$ ipython --no-banner

In [1]: import numpy as np

In [2]: np.set_printoptions(precision=1, suppress=True, linewidth=200, legacy="1.25")

In [3]: M2 = np.array([[-3, 0, 1], [2, 0, 1], [-2, 3, -3]])

In [4]: data = M2 - M2.T

In [5]: print(data)
[[ 0 -2  3]
 [ 2  0 -2]
 [-3  2  0]]

In [6]: print(np.unique(data.round(6), axis=0).shape)
(3, 3)

In [7]: print(round(float(np.trace(np.linalg.pinv(data) @ data)), 1))
2.0

In [8]: print(np.linalg.lstsq(data[:-1].T, data[-1])[2])
2

In [9]: print(np.round(data @ np.linalg.pinv(data) @ data, 1) + 0)
[[ 0. -2.  3.]
 [ 2.  0. -2.]
 [-3.  2.  0.]]

In [10]: rng = np.random.default_rng(9795)

In [11]: lab = rng.permutation(3)

In [12]: print(lab)
[2 1 0]

In [13]: M2 = data[lab][:, lab]

In [14]: print(np.round(np.sort(np.abs(np.linalg.eigvals(M2))), 1) + 0)
[0.  4.1 4.1]

In [15]: print(M2)
[[ 0  2 -3]
 [-2  0  2]
 [ 3 -2  0]]

In [16]: P = np.triu(np.array([[1, 0, 3], [1, 2, 2], [2, 3, 1]]), 1) + np.eye(3)

In [17]: M2 = P @ data @ np.linalg.inv(P)

In [18]: print(np.trace(M2), np.trace(data))
0.0 0

In [19]: print(round(np.linalg.det(M2), 1))
0.0

In [20]: print(M2)
[[-9.  4. 22.]
 [-4.  4.  2.]
 [-3.  2.  5.]]

In [21]: print(P @ data - data @ P)
[[-9.  6.  4.]
 [-6.  4. -6.]
 [ 0.  0.  5.]]

In [22]: x0 = np.array([-3, -1, 3])

In [23]: print(np.round(np.linalg.svd(data, compute_uv=False), 1) + 0)
[4.1 4.1 0. ]

In [24]: print(x0 @ data @ x0)
0

In [25]: print(np.round(np.linalg.eigvals(data).real, 1) + 0)
[0. 0. 0.]

In [26]: O = np.linalg.solve(np.eye(3) - data, np.eye(3) + data)

In [27]: print(np.round(np.linalg.det(O), 1))
1.0

In [28]: M = np.load("test6.npy")

In [29]: print(M)
[[-2 -1 -2  2]
 [-1 -2 -1 -2]
 [-2 -1 -2 -1]
 [ 2 -2 -1 -2]]

In [30]: vals, evecs = np.linalg.eig(M)

In [31]: print(vals)
[ 1.9 -0.7 -4.3 -4.9]

In [32]: print(np.sort(np.linalg.eigvals(M.T)))
[-4.9 -4.3 -0.7  1.9]

In [33]: print(np.sort(np.linalg.eigvals(np.linalg.inv(M))))
[-1.4 -0.2 -0.2  0.5]

In [34]: print(np.round(M @ evecs[:, 0] - vals[0] * evecs[:, 0], 1) + 0)
[0. 0. 0. 0.]

In [35]: print(round(np.prod(vals), 1))
-27.0

In [36]: vals, evecs = np.linalg.eigh(M)

In [37]: x0 = np.array([2, 2, 1, -2])

In [38]: print(x0 @ M @ x0)
-42

In [39]: print(np.abs(M).sum(axis=1).max(), np.round(np.abs(vals).max(), 1))
7 4.9

In [40]: x0 = np.array([3, 3, 2, 1])

In [41]: target = M @ x0

In [42]: print(target)
[-11 -13 -14  -4]

In [43]: print(np.linalg.solve(M, target + M[:, 1]))
[3. 4. 2. 1.]

In [44]: W0 = np.load("x.npy")

In [45]: print(W0.round(1) + 0)
[[ 0.   0.   0.1]
 [ 0.   0.  -0.1]
 [ 0.1 -0.1  1. ]]

In [46]: # row 2 is much longer than the rest

In [47]: lab = rng.permutation(3)

In [48]: print(lab)
[1 2 0]

In [49]: M2 = W0[lab][:, lab]

In [50]: print(np.allclose(M2, W0))
False

In [51]: print(np.round(np.trace(M2), 1))
1.0

In [52]: print(np.round(np.sort(np.abs(np.linalg.eigvals(M2))), 1) + 0)
[0. 0. 1.]

In [53]: print(round(np.einsum("ii->", W0), 1))
1.0

In [54]: print(np.round(np.kron(np.eye(2, dtype=int), W0), 1) + 0)
[[ 0.   0.   0.1  0.   0.   0. ]
 [ 0.   0.  -0.1  0.   0.   0. ]
 [ 0.1 -0.1  1.   0.   0.   0. ]
 [ 0.   0.   0.   0.   0.   0.1]
 [ 0.   0.   0.   0.   0.  -0.1]
 [ 0.   0.   0.   0.1 -0.1  1. ]]
